% python3 -q
>>> import numpy as np
>>> np.set_printoptions(precision=3, suppress=True, linewidth=200)
>>> sigma = 20 * 0.9 ** np.arange(5)
>>> rng = np.random.default_rng(311)
>>> A = rng.normal(size=(17, 5)) * rng.permutation(sigma)
>>> print(A)
[[  6.895  14.426   0.807  13.119  -3.807]
 [-10.749  27.13  -10.192   8.606  16.988]
 [ -9.139  30.571  -9.326 -12.479 -11.219]
 [  4.969  -0.708 -22.022   4.032   9.511]
 [-17.042 -10.821  13.525   3.387   0.745]
 [ 34.497  -6.716  -0.706 -14.362  13.263]
 [ 32.028   4.442   2.281  -5.276   7.717]
 [  0.486  20.436  -3.776  -7.956 -14.014]
 [  3.642 -12.381   3.949   1.384  10.407]
 [ 20.251 -13.51    7.947   0.539 -10.36 ]
 [-14.047 -18.33   -3.748  14.852  11.046]
 [ 38.469 -35.4    32.496   6.375  -1.674]
 [  3.627 -12.64  -14.814 -11.357  28.251]
 [ -1.23   10.248 -23.114   5.216  -5.847]
 [-18.082  28.616  -2.485  -7.131  12.611]
 [ -4.53   20.192  -7.438  10.062  -0.027]
 [ -0.65    6.294   6.435   8.763  -0.577]]
>>> hat = A @ np.linalg.solve(A.T @ A, A.T)
>>> print(np.round(np.linalg.eigvalsh(hat), 3) + 0)
[0. 0. 0. 0. 0. 0. 0. 0. 0. 0. 0. 0. 1. 1. 1. 1. 1.]
>>> Xc = A - A.mean(axis=0)
>>> evecs = np.linalg.svd(Xc)[2][:1]
>>> M2 = Xc - Xc @ evecs.T @ evecs
>>> print(round(float(np.linalg.norm(M2) / np.linalg.norm(Xc)), 3))
0.678
>>> print(M2.std(axis=0))
[10.162  8.219  9.397  8.933 10.965]
>>> print((Xc @ evecs.T).std(axis=0))
[23.222]
>>> Xc = A - A.mean(axis=0)
>>> left, sigma, vt = np.linalg.svd(Xc, full_matrices=False)
>>> print((np.sign(left[:, 0]) == np.sign(left[0, 0])).astype(int))
[1 1 1 1 0 0 0 1 0 0 0 0 0 1 1 1 1]
>>> print(np.abs(vt[-1]))
[0.282 0.369 0.207 0.727 0.462]
>>> G = np.cov(A, rowvar=False)
>>> print(np.polyfit(A[:, 4], A[:, 0], 1))
[-0.068  4.336]
>>> print(np.corrcoef(A.T))
[[ 1.    -0.5    0.416 -0.225 -0.044]
 [-0.5    1.    -0.524 -0.148 -0.197]
 [ 0.416 -0.524  1.     0.135 -0.23 ]
 [-0.225 -0.148  0.135  1.    -0.116]
 [-0.044 -0.197 -0.23  -0.116  1.   ]]
>>> print(np.argsort(-A.std(axis=0).round(6), kind="stable"))
[1 0 2 4 3]
>>> print(G.shape)
(5, 5)
>>> print(np.linalg.eigvalsh(G)[::-1])
[572.947 196.591 164.942  71.75   54.57 ]
>>> Xc = (A - A.mean(axis=0)) / A.std(axis=0)
>>> print(np.argwhere(np.abs(Xc) > 2))
[[11  0]
 [11  1]
 [11  2]
 [12  4]]
>>> c = np.linalg.lstsq(np.delete(Xc, 2, axis=1), Xc[:, 2])[0]
>>> print(np.abs(c).argmax())
1
>>> print(c)
[ 0.172 -0.49   0.065 -0.311]
>>> M2 = np.array([[1, 0]])
>>> m1 = np.block([[np.zeros((1, 1)), M2], [M2.T, np.zeros((2, 2))]])
>>> print(m1)
[[0. 1. 0.]
 [1. 0. 0.]
 [0. 0. 0.]]
>>> # 2 groups of indices that never mix
>>> r = np.linalg.matrix_rank(m1)
>>> print(r)
2
>>> ns = np.linalg.svd(m1)[2][r:].T
>>> print(np.linalg.matrix_rank(m1.T @ m1), np.linalg.matrix_rank(m1 @ m1.T))
2 2
>>> print([int(np.linalg.matrix_rank(m1[:, :j + 1])) for j in range(3)])
[1, 2, 2]
>>> print(ns @ ns.T)
[[0. 0. 0.]
 [0. 0. 0.]
 [0. 0. 1.]]
>>> left, sigma, vt = np.linalg.svd(m1)
>>> evecs = vt[:(sigma > 1e-8).sum()]
>>> x = m1[0] + -3 * m1[1] + rng.integers(2) * np.eye(3)[0]
>>> print(x)
[-3.  1.  0.]
>>> print(evecs.T @ evecs)
[[1. 0. 0.]
 [0. 1. 0.]
 [0. 0. 0.]]
>>> print(np.round(np.linalg.norm(x - evecs.T @ evecs @ x), 3))
0.0
>>> print(np.linalg.matrix_rank(np.vstack([m1, x])))
2
>>> print(np.diag(evecs.T @ evecs))
[1. 1. 0.]
>>> print(m1.sum(axis=0))
[1. 1. 0.]
>>> print(np.trace(m1 @ m1 @ m1) // 6)
0.0
>>> print(m1 @ m1)
[[1. 0. 0.]
 [0. 1. 0.]
 [0. 0. 0.]]
>>> Lm = np.diag(m1.sum(axis=1)) - m1
>>> print(round(np.linalg.det(Lm[1:, 1:])))
0
>>> print(Lm @ np.ones(3))
[0. 0. 0.]
>>> print(np.linalg.matrix_rank(Lm))
1
>>> print(Lm)
[[ 1. -1.  0.]
 [-1.  1.  0.]
 [ 0.  0.  0.]]
>>> F = np.loadtxt("data.csv", delimiter=",")
>>> print(F)
[[ 2.  0.  0.  0.  0.  0.  0.]
 [ 0. -2.  0.  0.  0.  0.  0.]
 [ 0.  0.  0.  0.  0.  0.  0.]
 [ 0.  0.  0.  1.  0.  0.  0.]
 [ 0.  0.  0.  0.  2.  0.  0.]
 [ 0.  0.  0.  0.  0.  1.  0.]
 [ 0.  0.  0.  0.  0.  0. -1.]]
>>> print(np.allclose(F[:-1].T @ np.linalg.lstsq(F[:-1].T, F[-1])[0], F[-1]))
False
>>> print(np.linalg.svd(F, compute_uv=False))
[2. 2. 2. 1. 1. 1. 0.]
>>> print(np.linalg.pinv(F))
[[ 0.5  0.   0.   0.   0.   0.   0. ]
 [ 0.  -0.5  0.   0.   0.   0.   0. ]
 [ 0.   0.   0.   0.   0.   0.   0. ]
 [ 0.   0.   0.   1.   0.   0.   0. ]
 [ 0.   0.   0.   0.   0.5  0.   0. ]
 [ 0.   0.   0.   0.   0.   1.   0. ]
 [ 0.   0.   0.   0.   0.   0.  -1. ]]
>>> print(F[:, 6] @ F[:, 3])
0.0
>>> print(F.T @ F)
[[4. 0. 0. 0. 0. 0. 0.]
 [0. 4. 0. 0. 0. 0. 0.]
 [0. 0. 0. 0. 0. 0. 0.]
 [0. 0. 0. 1. 0. 0. 0.]
 [0. 0. 0. 0. 4. 0. 0.]
 [0. 0. 0. 0. 0. 1. 0.]
 [0. 0. 0. 0. 0. 0. 1.]]
>>> print(F @ F.T)
[[4. 0. 0. 0. 0. 0. 0.]
 [0. 4. 0. 0. 0. 0. 0.]
 [0. 0. 0. 0. 0. 0. 0.]
 [0. 0. 0. 1. 0. 0. 0.]
 [0. 0. 0. 0. 4. 0. 0.]
 [0. 0. 0. 0. 0. 1. 0.]
 [0. 0. 0. 0. 0. 0. 1.]]
>>> print(np.linalg.norm(F, axis=0))
[2. 2. 0. 1. 2. 1. 1.]
>>> W0 = np.array([[5, 4, 1],
...     [0, 0, 0],
...     [0, 0, 0],
...     [0, 2, 2],
...     [0, 0, 0],
...     [0, 2, 2],
...     [0, 0, 0],
...     [5, 0, 2],
...     [0, 0, 0],
...     [5, 0, 2],
...     [0, 2, 2],
...     [5, 0, 2],
...     [5, 4, 1],
...     [10, 6, 5]])
>>> print(W0)
[[ 5  4  1]
 [ 0  0  0]
 [ 0  0  0]
 [ 0  2  2]
 [ 0  0  0]
 [ 0  2  2]
 [ 0  0  0]
 [ 5  0  2]
 [ 0  0  0]
 [ 5  0  2]
 [ 0  2  2]
 [ 5  0  2]
 [ 5  4  1]
 [10  6  5]]
>>> M2 = np.array([[3, 0], [0, 1], [-1, 1]])
>>> print(np.vstack([W0, M2.T]).shape)
(16, 3)
>>> basis = W0[[2, 9]].astype(float)
>>> for _ in range(7):
...     idx = np.linalg.norm(W0[:, None] - basis, axis=-1).argmin(axis=1)
...     basis = np.array([W0[idx == j].mean(axis=0) for j in range(2)])
... 
>>> print(idx)
[1 0 0 0 0 0 0 1 0 1 0 1 1 1]
>>> print(basis)
[[0.    0.75  0.75 ]
 [5.833 2.333 2.167]]
>>> print(np.abs(basis[1] - basis[0]).argmax())
0
>>> x = np.array([2, 2, 2])
>>> h1 = np.maximum(W0 @ x, 0)
>>> print(np.flatnonzero(h1 > 1e-9))
[ 0  3  5  7  9 10 11 12 13]
>>> print(np.maximum(W0 @ (3 * x), 0))
[ 60   0   0  24   0  24   0  42   0  42  24  42  60 126]
>>> print(W0.T @ h1)
[830 460 382]
>>> x = np.array([2, -1, -1])
>>> target = W0 @ x
>>> print(np.linalg.solve(W0.T @ W0, W0.T @ target))
[ 2. -1. -1.]
>>> target = target + 0.02 * rng.normal(size=14)
>>> print(target)
[ 4.991 -0.001 -0.043 -3.989  0.022 -3.999  0.037  7.998  0.013  7.967 -3.976  8.02   4.986  8.996]
>>> c, *_ = np.linalg.lstsq(W0, target)
>>> print(round(np.linalg.norm(target - W0 @ c), 3))
0.075
>>> data = rng.normal(size=(25, 4))
>>> data = 10 * data / np.linalg.norm(data, axis=1, keepdims=True)
>>> print(data)
[[ 1.476  9.053  2.857  2.775]
 [-2.918 -1.058 -1.946  9.305]
 [-1.93  -9.58   1.46  -1.537]
 [ 4.913  4.413 -6.624 -3.536]
 [ 1.592  6.913 -3.703 -5.997]
 [-4.842 -4.595 -7.171  2.006]
 [-3.005  8.735  0.524  3.794]
 [ 5.98  -5.153 -6.138 -0.076]
 [-6.915 -0.791 -6.441 -3.173]
 [ 1.765 -1.041 -8.268 -5.238]
 [ 5.415 -4.25   6.917 -2.184]
 [-5.439 -4.68   5.858 -3.767]
 [-5.542  4.388  0.874 -7.019]
 [ 5.062 -2.443  1.862  8.059]
 [-5.112 -5.572  5.567  3.439]
 [-0.166 -8.975  2.766 -3.431]
 [-0.808 -1.042  2.832  9.499]
 [-2.488 -4.939  4.668 -6.901]
 [-9.698  2.26  -0.917  0.044]
 [-1.695  8.061 -2.23  -5.213]
 [-0.535  9.457 -1.895  2.585]
 [-7.123  3.857  2.11  -5.472]
 [ 1.87  -1.672  1.209 -9.604]
 [ 6.238  6.084  0.386  4.892]
 [-2.633  0.187 -2.522  9.31 ]]
>>> x = np.array([0, 1, 2, 2])
>>> target = data @ x
>>> c, lr = np.zeros(4), 1 / np.linalg.norm(data, 2) ** 2
>>> for i in range(200):
...     c -= lr * data.T @ (data @ c - target)
...     if i % 50 == 0: print(i, round(np.linalg.norm(data @ c - target), 3))
... 
0 21.982
50 0.0
100 0.0
150 0.0
>>> print(c.round(3) + 0)
[0. 1. 2. 2.]
>>> print(round(float(np.linalg.cond(data)), 3))
1.455
>>> Xc = data - data.mean(axis=0)
>>> evecs = np.linalg.svd(Xc)[2][:2]
>>> M2 = Xc - Xc @ evecs.T @ evecs
>>> print(np.diag(evecs.T @ evecs))
[0.031 0.891 0.107 0.971]
>>> print(np.round(np.cov(Xc @ evecs.T, rowvar=False), 3) + 0)
[[34.799  0.   ]
 [ 0.    31.693]]
>>> print(np.linalg.norm(M2, axis=1).round(6).argmax())
7
>>> hat = data @ np.linalg.solve(data.T @ data, data.T)
>>> print(np.trace(hat))
4.0
>>> d = np.linalg.norm(data[:, None] - data[None], axis=-1)
>>> print((d + 1e9 * np.eye(25)).round(6).argmin(axis=1))
[ 6 24 15  4 19  8 20  9  5  3 15 17 21 16 11  2  1 11 21  4  6 12 17  0  1]
>>> print(d.mean(axis=1).argmax())
10
>>> print(np.unravel_index(d.round(6).argmax(), d.shape))
(np.int64(15), np.int64(20))
>>> print(np.flatnonzero(d[11] < d.mean() / 2))
[11 17]
>>> print(d.shape)
(25, 25)
>>> print(np.linalg.matrix_rank(d ** 2))
5
>>> print(d[11].round(6).argsort(kind="stable")[:4])
[11 17 14 15]
>>> arr = np.array([[0, 0, 0, 0, 0, 0],
...     [0, 0, 0, 0, 0, 0],
...     [2, 0, 0, 0, 0, -1],
...     [0, 0, 0, 0, 0, 0],
...     [-2, 1, 0, 0, 0, -1],
...     [0, 0, 0, 0, 2, 0],
...     [0, 0, 1, -1, 1, 0]])
>>> idx = rng.permutation(3)
>>> print(idx)
[0 1 2]
>>> M2 = m1[idx][:, idx]
>>> print(np.sort(np.abs(np.linalg.eigvals(M2))))
[0. 1. 1.]
